>>> import numpy as np
>>> np.set_printoptions(suppress=True, linewidth=140)
>>> rd = lambda a: np.round(a, 2) + 0
>>> q, _ = np.linalg.qr(np.array([[-0.3, 0.5, -0.2, -2.2],
...     [-0.9, 0.8, -1.2, -1.1],
...     [-0.2, 1.2, 0.5, -1.0],
...     [1.1, 0.2, 0.2, 1.6]]))
>>> V, _ = np.linalg.qr(np.array([[3.4, 1.7, -0.6, 0.1, 0.0, 0.0],
...     [-0.9, 2.1, 0.3, -1.2, -1.9, -2.0],
...     [0.8, 0.8, -0.5, -2.4, -0.4, 0.0],
...     [-0.2, 2.0, -0.5, -0.8, -2.5, -0.5],
...     [-0.1, 0.5, 1.1, -0.6, 1.0, 0.0],
...     [-0.6, -1.4, -1.7, -0.5, -0.1, 0.0]]))
>>> sigma = 20 * 0.7 ** np.arange(4)
>>> A = q[:, :4] * sigma @ V[:4]
>>> rd(A)
array([[  3.15,  -0.77,  -1.84,  -0.43,   3.5 ,  -6.79],
       [  8.79,   4.55,   0.84,   8.39,   6.47,  -2.36],
       [  0.91,   9.7 ,   2.92,  -4.11,   1.82,  -6.15],
       [-16.52,   1.84,  -2.2 ,   1.17,  -0.39,  -2.4 ]])
>>> th = np.radians(36)
>>> r_ = np.eye(6)
>>> r_[2, 2] = r_[5, 5] = np.cos(th)
>>> r_[2, 5], r_[5, 2] = -np.sin(th), np.sin(th)
>>> rd(r_)
array([[ 1.  ,  0.  ,  0.  ,  0.  ,  0.  ,  0.  ],
       [ 0.  ,  1.  ,  0.  ,  0.  ,  0.  ,  0.  ],
       [ 0.  ,  0.  ,  0.81,  0.  ,  0.  , -0.59],
       [ 0.  ,  0.  ,  0.  ,  1.  ,  0.  ,  0.  ],
       [ 0.  ,  0.  ,  0.  ,  0.  ,  1.  ,  0.  ],
       [ 0.  ,  0.  ,  0.59,  0.  ,  0.  ,  0.81]])
>>> other = A @ r_.T
>>> rd(np.linalg.det(r_)), rd(np.trace(r_))
(np.float64(1.0), np.float64(5.62))
>>> rd(np.linalg.svd(A, compute_uv=False)), rd(np.linalg.svd(other, compute_uv=False))
(array([20.  , 14.  ,  9.8 ,  6.86]), array([20.  , 14.  ,  9.8 ,  6.86]))
>>> J = np.diag(3 * np.array([4, 4, 1, 3, 3, 2])) + np.array([[6, 0, 2, 3, 3, 1],
...     [1, 6, 9, 3, 7, 7],
...     [0, 9, 7, 1, 9, 5],
...     [3, 2, 2, 2, 0, 5],
...     [0, 5, 9, 7, 3, 7],
...     [8, 2, 7, 9, 8, 7]])
>>> J
array([[18,  0,  2,  3,  3,  1],
       [ 1, 18,  9,  3,  7,  7],
       [ 0,  9, 10,  1,  9,  5],
       [ 3,  2,  2, 11,  0,  5],
       [ 0,  5,  9,  7, 12,  7],
       [ 8,  2,  7,  9,  8, 13]])
>>> rng = np.random.default_rng(27)
>>> other = J + rng.integers(-2, 3, (6, 5)) @ rng.integers(-2, 3, (5, 6))
>>> other
array([[ 22,   4,   1,   6,   1,   3],
       [  3,  22,   5,   7,   2,   6],
       [ 10,  16,  14,  -1,  11,   7],
       [  1,   7,  -6,  17, -10,  -1],
       [  6,   4,  14,   0,  17,  13],
       [ 13,  -2,  10,   3,  15,  13]])
>>> rd(np.linalg.svd(other - J, compute_uv=False))
array([24.68, 14.83,  5.43,  3.38,  2.68,  0.  ])
>>> np.abs(other - J).sum(axis=1)
array([16, 20, 27, 37, 30, 25])
